% ipython --no-banner

In [1]: import numpy as np

In [2]: np.set_printoptions(precision=2, suppress=True, linewidth=160)

In [3]: M2 = np.array([[1, 0, -4, -1, 2, -1, -5, -4, -5, 5, 4, -3],
   ...:     [2, 3, 2, 4, 5, 4, -1, 5, -5, 0, -5, 1],
   ...:     [-5, 3, -5, -4, -2, -3, 5, -2, -1, 5, 4, -3],
   ...:     [4, -1, -5, 2, 2, -2, -1, 2, 4, 3, 5, 4],
   ...:     [-4, 3, 1, -2, -4, -4, 3, 3, 3, 5, 2, -2],
   ...:     [-2, -1, 4, 0, 2, 1, -1, -1, 5, 5, -1, 3],
   ...:     [-1, -5, -4, -1, 2, 1, -5, 1, -3, -2, -3, -4],
   ...:     [-5, -3, -1, -5, 1, 1, 3, 5, -2, -1, 2, -2],
   ...:     [4, 1, -4, -4, -1, -4, 1, -1, 3, 2, 0, -4],
   ...:     [5, 2, -3, 4, -1, 2, -1, -3, 4, 1, 2, -5],
   ...:     [3, 2, 0, -1, 0, 1, 5, 4, 0, -4, 5, -3],
   ...:     [1, 1, 4, 5, -4, 0, -2, -4, -3, 1, 2, -4]])

In [4]: m1 = np.triu(M2, 1)

In [5]: m1
Out[5]: 
array([[ 0,  0, -4, -1,  2, -1, -5, -4, -5,  5,  4, -3],
       [ 0,  0,  2,  4,  5,  4, -1,  5, -5,  0, -5,  1],
       [ 0,  0,  0, -4, -2, -3,  5, -2, -1,  5,  4, -3],
       [ 0,  0,  0,  0,  2, -2, -1,  2,  4,  3,  5,  4],
       [ 0,  0,  0,  0,  0, -4,  3,  3,  3,  5,  2, -2],
       [ 0,  0,  0,  0,  0,  0, -1, -1,  5,  5, -1,  3],
       [ 0,  0,  0,  0,  0,  0,  0,  1, -3, -2, -3, -4],
       [ 0,  0,  0,  0,  0,  0,  0,  0, -2, -1,  2, -2],
       [ 0,  0,  0,  0,  0,  0,  0,  0,  0,  2,  0, -4],
       [ 0,  0,  0,  0,  0,  0,  0,  0,  0,  0,  2, -5],
       [ 0,  0,  0,  0,  0,  0,  0,  0,  0,  0,  0, -3],
       [ 0,  0,  0,  0,  0,  0,  0,  0,  0,  0,  0,  0]])

In [6]: m1.sum(axis=0)
Out[6]: array([  0,   0,  -2,  -1,   7,  -6,   0,   4,  -4,  22,  10, -18])

In [7]: m1 - m1[0]
Out[7]: 
array([[ 0,  0,  0,  0,  0,  0,  0,  0,  0,  0,  0,  0],
       [ 0,  0,  6,  5,  3,  5,  4,  9,  0, -5, -9,  4],
       [ 0,  0,  4, -3, -4, -2, 10,  2,  4,  0,  0,  0],
       [ 0,  0,  4,  1,  0, -1,  4,  6,  9, -2,  1,  7],
       [ 0,  0,  4,  1, -2, -3,  8,  7,  8,  0, -2,  1],
       [ 0,  0,  4,  1, -2,  1,  4,  3, 10,  0, -5,  6],
       [ 0,  0,  4,  1, -2,  1,  5,  5,  2, -7, -7, -1],
       [ 0,  0,  4,  1, -2,  1,  5,  4,  3, -6, -2,  1],
       [ 0,  0,  4,  1, -2,  1,  5,  4,  5, -3, -4, -1],
       [ 0,  0,  4,  1, -2,  1,  5,  4,  5, -5, -2, -2],
       [ 0,  0,  4,  1, -2,  1,  5,  4,  5, -5, -4,  0],
       [ 0,  0,  4,  1, -2,  1,  5,  4,  5, -5, -4,  3]])

In [8]: np.diff(m1, axis=0)
Out[8]: 
array([[ 0,  0,  6,  5,  3,  5,  4,  9,  0, -5, -9,  4],
       [ 0,  0, -2, -8, -7, -7,  6, -7,  4,  5,  9, -4],
       [ 0,  0,  0,  4,  4,  1, -6,  4,  5, -2,  1,  7],
       [ 0,  0,  0,  0, -2, -2,  4,  1, -1,  2, -3, -6],
       [ 0,  0,  0,  0,  0,  4, -4, -4,  2,  0, -3,  5],
       [ 0,  0,  0,  0,  0,  0,  1,  2, -8, -7, -2, -7],
       [ 0,  0,  0,  0,  0,  0,  0, -1,  1,  1,  5,  2],
       [ 0,  0,  0,  0,  0,  0,  0,  0,  2,  3, -2, -2],
       [ 0,  0,  0,  0,  0,  0,  0,  0,  0, -2,  2, -1],
       [ 0,  0,  0,  0,  0,  0,  0,  0,  0,  0, -2,  2],
       [ 0,  0,  0,  0,  0,  0,  0,  0,  0,  0,  0,  3]])
